% python3 -q
>>> import numpy as np
>>> np.set_printoptions(precision=2, suppress=True, linewidth=200)
>>> feats = np.load("test15.npy")
>>> feats
array([[ 0,  0,  1,  3],
       [ 0,  0,  1,  3],
       [-2, -2, -1,  1]])
>>> out = feats / np.sqrt((feats ** 2).mean(axis=1, keepdims=True))
>>> out[1]
array([0.  , 0.  , 0.63, 1.9 ])
>>> np.linalg.norm(out, axis=1)
array([2., 2., 2.])
>>> vec = np.array([2, 1, 0, 2])
>>> a = np.maximum(feats @ vec, 0)
>>> a
array([6, 6, 0])
>>> np.tanh(feats @ vec)
array([ 1.,  1., -1.])
>>> vec = np.array([-1, 3, 3, -2])
>>> feats @ np.eye(4)[2]
array([ 1.,  1., -1.])
>>> np.einsum("ij,j->i", feats, vec)
array([-3, -3, -9])
>>> (feats @ vec).argmax()
np.int64(0)
>>> E = np.array([[0, 2, 1, 0], [0, 2, 0, 1], [0, 2, 1, 0]])
>>> # row 2 repeats row 0
>>> vec = np.array([7, 0, 5, 0])
>>> a = np.maximum(E @ vec, 0)
>>> np.maximum(E @ vec, 0) - np.maximum(-E @ vec, 0)
array([5, 0, 5])
>>> np.flatnonzero(a > 1e-9)
array([0, 2])
>>> [round(float(x), 2) for x in np.linalg.svd(E, compute_uv=False)[:3]]
[3.7, 1.15, 0.0]
>>> Uu, sv, Vh = np.linalg.svd(E)
>>> sv.round(2) + 0
array([3.7 , 1.15, 0.  ])
>>> out = Uu[:, :2] @ np.diag(sv[:2]) @ Vh[:2]
>>> np.linalg.matrix_rank(E, rtol=0.05)
np.int64(2)
>>> np.round(np.abs(E - out).max(), 2)
np.float64(0.0)
>>> X = np.load("a.npy")
>>> X
array([[1.  , 0.9 , 0.81, 0.73],
       [0.9 , 1.  , 0.9 , 0.81],
       [0.81, 0.9 , 1.  , 0.9 ],
       [0.73, 0.81, 0.9 , 1.  ]])
>>> np.round(np.linalg.det(X[::-1]), 2)
np.float64(0.01)
>>> round(np.linalg.eigvals(X).sum().real, 2)
np.float64(4.0)
>>> np.linalg.eigvals(X)
array([3.53, 0.31, 0.1 , 0.06])
>>> low = np.linalg.cholesky(X)
>>> X / np.sqrt(np.outer(np.diag(X), np.diag(X)))
array([[1.  , 0.9 , 0.81, 0.73],
       [0.9 , 1.  , 0.9 , 0.81],
       [0.81, 0.9 , 1.  , 0.9 ],
       [0.73, 0.81, 0.9 , 1.  ]])
>>> np.linalg.eigvalsh(X).min() > 0
np.True_
>>> low
array([[1.  , 0.  , 0.  , 0.  ],
       [0.9 , 0.44, 0.  , 0.  ],
       [0.81, 0.39, 0.44, 0.  ],
       [0.73, 0.35, 0.39, 0.44]])
